$ python -q
>>> import numpy as np
>>> import numpy.linalg as la
>>> np.set_printoptions(precision=3, suppress=True, linewidth=140, floatmode="fixed")
>>> def rd(a):
...     return np.round(a, 3) + 0
... 
>>> arr = np.load("w.npy")
>>> arr
array([[ 2.000, -1.000,  2.000],
       [ 0.000,  5.000,  7.000],
       [ 0.000,  6.000,  6.000]])
>>> M2 = np.array([[-2, -1], [-2, -2]])
>>> C = np.kron(M2, arr)
>>> C
array([[ -4.000,   2.000,  -4.000,  -2.000,   1.000,  -2.000],
       [ -0.000, -10.000, -14.000,  -0.000,  -5.000,  -7.000],
       [ -0.000, -12.000, -12.000,  -0.000,  -6.000,  -6.000],
       [ -4.000,   2.000,  -4.000,  -4.000,   2.000,  -4.000],
       [ -0.000, -10.000, -14.000,  -0.000, -10.000, -14.000],
       [ -0.000, -12.000, -12.000,  -0.000, -12.000, -12.000]])
>>> rd(la.norm(C, 2)), rd(la.norm(M2, 2) * la.norm(arr, 2))
(np.float64(43.01), np.float64(43.01))
>>> rng = np.random.default_rng(0)
>>> z = rng.permutation(6)
>>> z
array([3, 2, 5, 4, 0, 1])
>>> M2 = C[z][:, z]
>>> rd(np.sort(np.abs(la.eigvals(M2))))
array([ 0.586,  1.172,  3.414,  6.828,  7.029, 40.971])
>>> np.allclose(M2, C)
False
>>> np.diag(M2)
array([ -4.000, -12.000, -12.000, -10.000,  -4.000, -10.000])
>>> O, V = la.qr(arr[:, :2])[0], la.qr(arr[:, 2:])[0]
>>> sig = la.svd(O.T @ V, compute_uv=False)
>>> rd(la.norm(O @ O.T - V @ V.T, 2))
np.float64(1.0)
>>> rd(np.degrees(np.arccos(sig.clip(0, 1))))
array([9.373])
>>> vec = np.array([1, -4, 1])
>>> target = arr @ vec
>>> coef, lr = np.zeros(3), 1 / la.norm(arr, 2) ** 2
>>> for i in range(5):
...     coef -= lr * arr.T @ (arr @ coef - target)
...     if i % 1 == 0: print(i, round(la.norm(arr @ coef - target), 3))
... 
0 9.746
1 9.171
2 8.631
3 8.123
4 7.647
>>> rd(la.cond(arr))
np.float64(17.938)
>>> th = np.radians(72)
>>> R = np.eye(3)
>>> R[0, 0] = R[1, 1] = np.cos(th)
>>> R[0, 1], R[1, 0] = -np.sin(th), np.sin(th)
>>> rd(R)
array([[ 0.309, -0.951,  0.000],
       [ 0.951,  0.309,  0.000],
       [ 0.000,  0.000,  1.000]])
>>> M2 = arr @ R.T
>>> rd(la.det(R)), rd(np.trace(R))
(np.float64(1.0), np.float64(1.618))
>>> rd(la.svd(arr, compute_uv=False)), rd(la.svd(M2, compute_uv=False))
(array([12.076,  2.952,  0.673]), array([12.076,  2.952,  0.673]))
>>> rd(np.abs(M2 - arr).max(axis=0))
array([5.706, 4.146, 0.000])
>>> np.allclose(arr @ arr.T, M2 @ M2.T)
True
>>> rd(M2)
array([[ 1.569,  1.593,  2.000],
       [-4.755,  1.545,  7.000],
       [-5.706,  1.854,  6.000]])
>>> m1 = np.load("test3.npy")
>>> m1
array([[6.000, 1.000, 1.000, 1.000, 1.000, 1.000, 1.000],
       [1.000, 6.000, 1.000, 1.000, 1.000, 1.000, 1.000],
       [1.000, 1.000, 6.000, 1.000, 1.000, 1.000, 1.000],
       [1.000, 1.000, 1.000, 6.000, 1.000, 1.000, 1.000],
       [1.000, 1.000, 1.000, 1.000, 6.000, 1.000, 1.000],
       [1.000, 1.000, 1.000, 1.000, 1.000, 6.000, 1.000],
       [1.000, 1.000, 1.000, 1.000, 1.000, 1.000, 6.000]])
>>> # equal to its transpose
>>> evals, V = la.eigh(m1)
>>> np.abs(V[:, -1]).round(6).argmax()
np.int64(0)
>>> rd(V @ np.diag(evals) @ V.T)
array([[6.000, 1.000, 1.000, 1.000, 1.000, 1.000, 1.000],
       [1.000, 6.000, 1.000, 1.000, 1.000, 1.000, 1.000],
       [1.000, 1.000, 6.000, 1.000, 1.000, 1.000, 1.000],
       [1.000, 1.000, 1.000, 6.000, 1.000, 1.000, 1.000],
       [1.000, 1.000, 1.000, 1.000, 6.000, 1.000, 1.000],
       [1.000, 1.000, 1.000, 1.000, 1.000, 6.000, 1.000],
       [1.000, 1.000, 1.000, 1.000, 1.000, 1.000, 6.000]])
>>> np.unique(evals.round(6) + 0, return_counts=True)[1]
array([6, 1])
>>> rd(la.svd(m1, compute_uv=False))
array([12.000,  5.000,  5.000,  5.000,  5.000,  5.000,  5.000])
>>> rd(np.abs(V[:, -1]))
array([0.378, 0.378, 0.378, 0.378, 0.378, 0.378, 0.378])
>>> M2 = la.inv(arr)
>>> rd(M2)
array([[ 0.500, -0.750,  0.708],
       [ 0.000, -0.500,  0.583],
       [ 0.000,  0.500, -0.417]])
>>> rd(la.det(arr) * la.det(M2))
np.float64(1.0)
>>> low = la.cholesky(m1)
>>> la.eigvalsh(m1).min() > 0
np.True_
>>> rd(low @ low.T)
array([[6.000, 1.000, 1.000, 1.000, 1.000, 1.000, 1.000],
       [1.000, 6.000, 1.000, 1.000, 1.000, 1.000, 1.000],
       [1.000, 1.000, 6.000, 1.000, 1.000, 1.000, 1.000],
       [1.000, 1.000, 1.000, 6.000, 1.000, 1.000, 1.000],
       [1.000, 1.000, 1.000, 1.000, 6.000, 1.000, 1.000],
       [1.000, 1.000, 1.000, 1.000, 1.000, 6.000, 1.000],
       [1.000, 1.000, 1.000, 1.000, 1.000, 1.000, 6.000]])
>>> rd(m1 / np.sqrt(np.outer(np.diag(m1), np.diag(m1))))
array([[1.000, 0.167, 0.167, 0.167, 0.167, 0.167, 0.167],
       [0.167, 1.000, 0.167, 0.167, 0.167, 0.167, 0.167],
       [0.167, 0.167, 1.000, 0.167, 0.167, 0.167, 0.167],
       [0.167, 0.167, 0.167, 1.000, 0.167, 0.167, 0.167],
       [0.167, 0.167, 0.167, 0.167, 1.000, 0.167, 0.167],
       [0.167, 0.167, 0.167, 0.167, 0.167, 1.000, 0.167],
       [0.167, 0.167, 0.167, 0.167, 0.167, 0.167, 1.000]])
>>> evals, V = la.eigh(m1)
>>> vec = np.array([2, 0, 0, 2, 1, -2, 2])
>>> vec @ m1 @ vec
np.float64(110.0)
>>> rd(V * np.sqrt(evals) @ V.T)
array([[2.412, 0.175, 0.175, 0.175, 0.175, 0.175, 0.175],
       [0.175, 2.412, 0.175, 0.175, 0.175, 0.175, 0.175],
       [0.175, 0.175, 2.412, 0.175, 0.175, 0.175, 0.175],
       [0.175, 0.175, 0.175, 2.412, 0.175, 0.175, 0.175],
       [0.175, 0.175, 0.175, 0.175, 2.412, 0.175, 0.175],
       [0.175, 0.175, 0.175, 0.175, 0.175, 2.412, 0.175],
       [0.175, 0.175, 0.175, 0.175, 0.175, 0.175, 2.412]])
>>> rd(la.eigvalsh(m1[1:, 1:]))
array([ 5.000,  5.000,  5.000,  5.000,  5.000, 11.000])
>>> np.abs(m1).sum(axis=1).max(), np.abs(evals).max()
(np.float64(12.0), np.float64(12.0))
>>> M2 = la.inv(m1)
>>> rd(la.det(m1) * M2)
array([[34375.000, -3125.000, -3125.000, -3125.000, -3125.000, -3125.000, -3125.000],
       [-3125.000, 34375.000, -3125.000, -3125.000, -3125.000, -3125.000, -3125.000],
       [-3125.000, -3125.000, 34375.000, -3125.000, -3125.000, -3125.000, -3125.000],
       [-3125.000, -3125.000, -3125.000, 34375.000, -3125.000, -3125.000, -3125.000],
       [-3125.000, -3125.000, -3125.000, -3125.000, 34375.000, -3125.000, -3125.000],
       [-3125.000, -3125.000, -3125.000, -3125.000, -3125.000, 34375.000, -3125.000],
       [-3125.000, -3125.000, -3125.000, -3125.000, -3125.000, -3125.000, 34375.000]])
>>> rd(la.slogdet(m1)[0])
np.float64(1.0)
>>> rd(m1 @ M2)
array([[1.000, 0.000, 0.000, 0.000, 0.000, 0.000, 0.000],
       [0.000, 1.000, 0.000, 0.000, 0.000, 0.000, 0.000],
       [0.000, 0.000, 1.000, 0.000, 0.000, 0.000, 0.000],
       [0.000, 0.000, 0.000, 1.000, 0.000, 0.000, 0.000],
       [0.000, 0.000, 0.000, 0.000, 1.000, 0.000, 0.000],
       [0.000, 0.000, 0.000, 0.000, 0.000, 1.000, 0.000],
       [0.000, 0.000, 0.000, 0.000, 0.000, 0.000, 1.000]])
>>> mat = np.load("x.npy")
>>> mat
array([[ 0.000,  1.000, -0.800,  0.600,  0.100,  0.200],
       [-1.200,  1.500, -1.700, -0.300,  1.200, -2.900],
       [ 1.200,  1.200, -0.900, -0.300, -0.900, -5.100],
       [-0.400,  1.400,  0.300, -0.300,  1.400,  0.800],
       [ 4.100, -1.200,  0.700, -0.100,  1.100,  1.300],
       [ 0.900, -1.500, -0.100,  0.000, -0.100,  1.700],
       [ 1.000,  0.400,  1.600,  0.100,  0.500, -1.700],
       [-0.500,  0.500, -1.400, -0.700, -3.500,  1.100],
       [ 1.400, -1.400,  1.300,  1.300, -1.000,  0.200],
       [-0.400,  1.300,  0.900, -1.200,  1.100, -1.000],
       [ 0.400, -0.200,  0.900,  0.200,  0.200, -1.200],
       [ 0.600, -0.400,  0.000,  0.800, -0.100, -0.600],
       [ 0.100, -0.700,  2.000, -0.800, -1.600,  0.600],
       [ 0.200,  1.500,  0.000,  0.100, -3.100,  0.600],
       [-1.000, -0.400,  1.300,  0.400,  0.800,  0.400],
       [ 1.100, -0.500, -0.100,  0.600, -0.100, -0.700],
       [-1.000, -1.700,  0.500, -0.800,  0.900, -0.300],
       [ 0.700,  1.400,  0.200,  0.900, -0.600,  0.600],
       [ 1.100,  0.200, -0.600, -0.500, -1.000,  0.600],
       [-1.400,  1.000, -0.200,  2.200, -0.500, -0.300],
       [-2.800,  0.500, -1.000, -0.100, -0.800, -0.300],
       [ 0.700, -1.000,  1.200, -0.600, -0.100,  0.300],
       [-0.600,  0.700,  1.500,  1.700,  1.600, -0.700],
       [-0.900, -0.100, -0.800, -0.300,  0.300, -0.900],
       [-0.300, -0.400, -0.200, -0.200, -0.500, -0.400],
       [-0.200, -1.600, -0.500,  0.000,  1.200,  0.200],
       [-0.700, -0.700,  0.400, -0.100, -0.400, -1.000],
       [ 0.000, -1.100,  0.300,  0.000,  0.200, -2.300],
       [ 0.000, -0.600,  0.900, -0.200,  0.500, -1.000]])
>>> M2 = mat / la.norm(mat, axis=1, keepdims=True)
>>> gram = M2 @ M2.T
>>> np.argwhere(np.triu(np.abs(gram) > 0.95, 1))
array([[ 4, 20]])
>>> rd(la.norm(M2, axis=1))
array([1.000, 1.000, 1.000, 1.000, 1.000, 1.000, 1.000, 1.000, 1.000, 1.000, 1.000, 1.000, 1.000, 1.000, 1.000, 1.000, 1.000, 1.000, 1.000,
       1.000, 1.000, 1.000, 1.000, 1.000, 1.000, 1.000, 1.000, 1.000, 1.000])
>>> d = la.norm(mat[:, None] - mat[None], axis=-1)
>>> (d + 1e9 * np.eye(29)).round(6).argmin(axis=1)
array([17, 23,  1,  0,  5, 21, 10, 13, 15,  3, 28, 15, 21,  7, 28, 11, 25,  0, 24,  0, 23, 28, 14, 24, 26, 16, 24, 28, 10])
>>> d[25].round(6).argsort(kind="stable")[:4]
array([25, 16, 24, 23])
>>> M2 = mat / np.sqrt((mat ** 2).mean(axis=1, keepdims=True))
>>> la.matrix_rank(mat - mat.mean(axis=1, keepdims=True))
np.int64(5)
>>> feats = np.load("a.npy")
>>> feats
array([[ 1.100,  2.100, -0.400, 26.000],
       [-0.500,  0.300, -1.700, 34.000],
       [-0.100,  1.000,  0.800, -2.000],
       [ 0.700, -0.100,  0.900, 16.000],
       [ 0.100, -0.400, -0.400, -2.000],
       [-0.200,  1.500, -0.300,  4.000],
       [-0.300,  0.600,  1.800, 18.000]])
>>> # column 3 dominates
>>> vec = np.array([-1, 3, -3, 0])
>>> feats @ np.eye(4)[2]
array([-0.400, -1.700,  0.800,  0.900, -0.400, -0.300,  1.800])
>>> rd(feats * vec)
array([[-1.100,  6.300,  1.200,  0.000],
       [ 0.500,  0.900,  5.100,  0.000],
       [ 0.100,  3.000, -2.400,  0.000],
       [-0.700, -0.300, -2.700,  0.000],
       [-0.100, -1.200,  1.200,  0.000],
       [ 0.200,  4.500,  0.900,  0.000],
       [ 0.300,  1.800, -5.400,  0.000]])
>>> (feats @ vec).argmax()
np.int64(1)
>>> la.norm(feats @ vec) <= la.norm(feats, 2) * la.norm(vec) + 1e-9
np.True_
>>> rd(feats @ np.ones(4))
array([28.800, 32.100, -0.300, 17.500, -2.700,  5.000, 20.100])
>>> np.sign((feats @ vec).round(6))
array([ 1.000,  1.000,  1.000, -1.000, -1.000,  1.000, -1.000])
